$ ipython --no-banner

In [1]: import numpy as np

In [2]: import numpy.linalg as la

In [3]: np.set_printoptions(precision=2, suppress=True, linewidth=160)

In [4]: K = np.load("mat.npy")

In [5]: K
Out[5]: 
array([[ 0., -1.,  2., -1.,  1.,  2.,  2.,  2.,  3., -3.,  1.,  0.,  0.],
       [ 0., -2., -1., -3.,  2.,  1., -3.,  3.,  3.,  1.,  0.,  0.,  0.],
       [-2., -1.,  1.,  3., -1., -3., -2.,  2.,  2., -1., -2.,  0.,  0.],
       [ 2., -2., -3., -1.,  2.,  0.,  0.,  0.,  1.,  1.,  0.,  0.,  0.],
       [-3., -3.,  0.,  0., -3., -2.,  2., -1., -3., -2.,  1.,  0.,  0.],
       [ 1.,  2.,  1.,  2., -2.,  2.,  3., -2.,  3.,  3., -2.,  0.,  0.],
       [ 1., -2.,  0., -1.,  3.,  3.,  1.,  3.,  1.,  0.,  3.,  0.,  0.],
       [-1., -3., -2.,  2.,  1., -1.,  1.,  0., -1.,  3., -1.,  0.,  0.],
       [ 3.,  1., -3., -2.,  3.,  3.,  3.,  1.,  3.,  1., -3.,  0.,  0.],
       [ 0., -1.,  3.,  3., -2., -1.,  0.,  1., -2., -1., -3.,  0.,  0.],
       [ 3., -2.,  0., -2.,  0., -3.,  2.,  0.,  2.,  0., -2.,  0.,  0.],
       [ 0.,  0.,  0.,  0.,  0.,  0.,  0.,  0.,  0.,  0.,  0.,  2., -3.],
       [ 0.,  0.,  0.,  0.,  0.,  0.,  0.,  0.,  0.,  0.,  0.,  1., -1.]])

In [6]: A2 = K / np.sqrt((K ** 2).mean(axis=1, keepdims=True))

In [7]: la.matrix_rank(A2) == la.matrix_rank(K)
Out[7]: np.True_

In [8]: la.matrix_rank(K - K.mean(axis=1, keepdims=True))
Out[8]: np.int64(12)

In [9]: gram = K.T @ K

In [10]: np.trace(gram), (K ** 2).sum()
Out[10]: (np.float64(492.0), np.float64(492.0))

In [11]: np.diag(gram)
Out[11]: array([38., 42., 38., 46., 46., 51., 45., 33., 60., 36., 42.,  5., 10.])

In [12]: arr = np.array([[0, 0, 0, 0], [0, -1, 0, 0], [2, -2, -1, 0], [0, -2, 2, 2]])

In [13]: np.argsort(-la.norm(arr, axis=0).round(6), kind="stable")[:3]
Out[13]: array([1, 2, 0])

In [14]: la.cond(arr) > 100
Out[14]: np.True_
